>>> import numpy as np
>>> np.set_printoptions(precision=2, suppress=True, linewidth=200, sign=" ")
>>> tidy = lambda a: np.round(a, 2) + 0
>>> mat = np.load("sample14.npy")
>>> print(mat)
[[  1  -4  16 -64]
 [  1  -3   9 -27]
 [  1  -2   4  -8]
 [  1  -1   1  -1]
 [  1   0   0   0]
 [  1   1   1   1]
 [  1   2   4   8]
 [  1   3   9  27]
 [  1   4  16  64]
 [  1   5  25 125]
 [  1   6  36 216]]
>>> r0 = np.array([1, 1, 0])
>>> print(np.array([np.convolve(row, r0, "same") for row in mat]))
[[ -3  12 -48 -64]
 [ -2   6 -18 -27]
 [ -1   2  -4  -8]
 [  0   0   0  -1]
 [  1   0   0   0]
 [  2   2   2   1]
 [  3   6  12   8]
 [  4  12  36  27]
 [  5  20  80  64]
 [  6  30 150 125]
 [  7  42 252 216]]
>>> print(np.polyval(r0, mat[4]))
[ 2  0  0  0]
>>> print(np.convolve(mat[4], r0))
[ 1  1  0  0  0  0]
>>> print(np.correlate(mat[4], mat[0], "full"))
[-64  16  -4   1   0   0   0]
>>> E = np.array([[86, 14, -17, -11, -9],
...     [14, 63, -14, -39, 20],
...     [-17, -14, 69, 14, 33],
...     [-11, -39, 14, 64, -36],
...     [-9, 20, 33, -36, 64]])
>>> print(np.kron(np.eye(2, dtype=int), E))
[[ 86  14 -17 -11  -9   0   0   0   0   0]
 [ 14  63 -14 -39  20   0   0   0   0   0]
 [-17 -14  69  14  33   0   0   0   0   0]
 [-11 -39  14  64 -36   0   0   0   0   0]
 [ -9  20  33 -36  64   0   0   0   0   0]
 [  0   0   0   0   0  86  14 -17 -11  -9]
 [  0   0   0   0   0  14  63 -14 -39  20]
 [  0   0   0   0   0 -17 -14  69  14  33]
 [  0   0   0   0   0 -11 -39  14  64 -36]
 [  0   0   0   0   0  -9  20  33 -36  64]]
>>> print(np.einsum("ij,ji->", E, E))
35088
>>> print(tidy(np.linalg.eigvals(E)))
[ 130.83  113.24   65.68    8.71   27.53]
>>> print(np.einsum("ii->", E))
346
>>> data = np.load("a.npy")
>>> print(data)
[[ 21   6  13  -1 -18   7]
 [  6  50 -26  -4   6  15]
 [ 13 -26  29  11 -26  -7]
 [ -1  -4  11  33 -28 -13]
 [-18   6 -26 -28  42   7]
 [  7  15  -7 -13   7  10]]
>>> U, sv = np.linalg.svd(data)
Traceback (most recent call last):
  File "<python-input-17>", line 1, in <module>
    U, sv = np.linalg.svd(data)
    ^^^^^
ValueError: too many values to unpack (expected 2)
>>> U, sv, Vt = np.linalg.svd(data, full_matrices=False)
>>> print(np.allclose(U * sv @ Vt, data))
True
>>> print(tidy(sv / sv[0]))
[ 1.    0.56  0.34  0.    0.    0.  ]
>>> print(tidy(np.abs(Vt[0])))
[ 0.16  0.43  0.5   0.4   0.57  0.21]
>>> print((sv > 1e-8).sum())
3
>>> print(np.abs(U[:, 0]).round(6).argmax())
4
>>> print(tidy(sv))
[ 96.88  54.7   33.42   0.     0.     0.  ]
>>> print(tidy(np.cumsum(sv ** 2) / np.sum(sv ** 2)))
[ 0.7   0.92  1.    1.    1.    1.  ]
>>> print(tidy(Vt @ Vt.T))
[[ 1.  0.  0.  0.  0.  0.]
 [ 0.  1.  0.  0.  0.  0.]
 [ 0.  0.  1.  0.  0.  0.]
 [ 0.  0.  0.  1.  0.  0.]
 [ 0.  0.  0.  0.  1.  0.]
 [ 0.  0.  0.  0.  0.  1.]]
